$ ipython --no-banner

In [1]: import numpy as np

In [2]: np.set_printoptions(suppress=True, linewidth=120)

In [3]: data = np.load("m.npy")

In [4]: data
Out[4]: 
array([[-0.02,  1.99,  1.  , -0.02,  0.03, -0.03,  3.01],
       [ 0.01,  1.98,  1.01,  0.01, -0.02,  0.  ,  2.95],
       [ 0.01,  2.03,  1.03,  0.  ,  0.  , -0.03,  3.  ],
       [-0.01,  1.99,  1.03, -0.01, -0.01,  0.01,  2.99],
       [-0.01,  2.  ,  1.01,  0.01, -0.04, -0.02,  3.  ],
       [ 0.03,  2.01,  0.98,  0.  ,  0.  , -0.01,  2.98],
       [-0.01,  1.98,  0.99,  0.01,  0.01,  0.03,  2.99],
       [ 0.04,  2.02,  0.98,  0.02,  0.01,  0.01,  3.03],
       [ 0.01,  2.03,  1.01,  0.04, -0.01,  0.  ,  3.  ],
       [ 0.01,  1.99,  0.99, -0.01,  0.  ,  0.04,  3.02],
       [ 2.01,  1.  , -0.01,  2.  ,  1.98,  0.97,  0.02],
       [ 2.01,  0.99, -0.01,  2.03,  1.97,  0.99, -0.01],
       [ 2.01,  0.99,  0.  ,  2.05,  2.02,  0.99,  0.01],
       [ 1.97,  1.02, -0.04,  1.98,  1.98,  1.01,  0.01],
       [ 1.98,  0.95,  0.  ,  2.01,  2.  ,  1.01, -0.01],
       [ 1.99,  1.03,  0.  ,  1.99,  2.  ,  1.02, -0.01],
       [ 2.04,  1.02,  0.  ,  1.94,  2.  ,  0.98, -0.02],
       [ 2.01,  0.99,  0.01,  2.01,  1.99,  0.98,  0.  ],
       [ 2.01,  0.96,  0.01,  1.98,  1.98,  1.01,  0.01],
       [ 2.01,  0.98,  0.02,  2.  ,  1.99,  1.01, -0.01]])

In [5]: other = np.c_[data[:, :2] @ np.array([[1, -2], [1, 1]]), np.array([1, 3, 2, 3, 0, 0, 2, -1, -3, -2, 3, 3, -3, -2, -3, -3, -2, -2, 2, 0])]

In [6]: other.round(2)
Out[6]: 
array([[ 1.97,  2.03,  1.  ],
       [ 1.99,  1.96,  3.  ],
       [ 2.04,  2.01,  2.  ],
       [ 1.98,  2.01,  3.  ],
       [ 1.99,  2.02,  0.  ],
       [ 2.04,  1.95,  0.  ],
       [ 1.97,  2.  ,  2.  ],
       [ 2.06,  1.94, -1.  ],
       [ 2.04,  2.01, -3.  ],
       [ 2.  ,  1.97, -2.  ],
       [ 3.01, -3.02,  3.  ],
       [ 3.  , -3.03,  3.  ],
       [ 3.  , -3.03, -3.  ],
       [ 2.99, -2.92, -2.  ],
       [ 2.93, -3.01, -3.  ],
       [ 3.02, -2.95, -3.  ],
       [ 3.06, -3.06, -2.  ],
       [ 3.  , -3.03, -2.  ],
       [ 2.97, -3.06,  2.  ],
       [ 2.99, -3.04,  0.  ]])

In [7]: np.linalg.matrix_rank(other)
Out[7]: np.int64(3)

In [8]: np.round(np.linalg.norm(np.linalg.qr(data)[0].T @ other, axis=0) ** 2 / ((other ** 2).sum(axis=0) + 1e-12), 2)
Out[8]: array([1.  , 1.  , 0.23])

In [9]: np.round(np.linalg.lstsq(data, other[:, 0])[0], 2) + 0
Out[9]: array([1., 1., 0., 0., 0., 0., 0.])

In [10]: np.linalg.matrix_rank(np.c_[data, other])
Out[10]: np.int64(8)

In [11]: Ac = data - data.mean(axis=0)

In [12]: vecs = np.linalg.svd(Ac)[2][:2]

In [13]: other = Ac - Ac @ vecs.T @ vecs

In [14]: np.round(other.std(axis=0), 2)
Out[14]: array([0.01, 0.01, 0.02, 0.02, 0.02, 0.02, 0.02])

In [15]: round(float(np.linalg.norm(other) / np.linalg.norm(Ac)), 2)
Out[15]: 0.02

In [16]: x0 = np.array([-3, 1, -1, 0, 0, -2, 2])

In [17]: target = data @ x0

In [18]: np.round(np.linalg.lstsq(data, target)[0], 2) + 0
Out[18]: array([-3.,  1., -1.,  0.,  0., -2.,  2.])

In [19]: np.round(np.linalg.solve(data.T @ data, data.T @ target), 2) + 0
Out[19]: array([-3.,  1., -1.,  0.,  0., -2.,  2.])

In [20]: rng = np.random.default_rng(2149)

In [21]: target = target + 0.02 * rng.normal(size=20)

In [22]: target.round(2)
Out[22]: 
array([ 7.12,  6.84,  7.01,  6.98,  7.02,  6.88,  6.93,  6.96,  7.02,  6.93, -6.91, -7.01, -7.  , -6.87, -7.04, -6.97,
       -7.04, -7.06, -7.1 , -7.12])

In [23]: b, *_ = np.linalg.lstsq(data, target)

In [24]: np.round(data.T @ (target - data @ b), 2) + 0
Out[24]: array([0., 0., 0., 0., 0., 0., 0.])

In [25]: b.round(2)
Out[25]: array([-2.96,  1.29, -0.77, -0.28, -0.05, -1.71,  1.73])

In [26]: round(np.linalg.norm(target - data @ b), 2)
Out[26]: np.float64(0.1)

In [27]: [round(float(np.linalg.norm(np.linalg.solve(data.T @ data + lam * np.eye(7), data.T @ target))), 2) for lam in (0, 1, 10, 100)]
Out[27]: [4.12, 2.83, 2.64, 1.56]
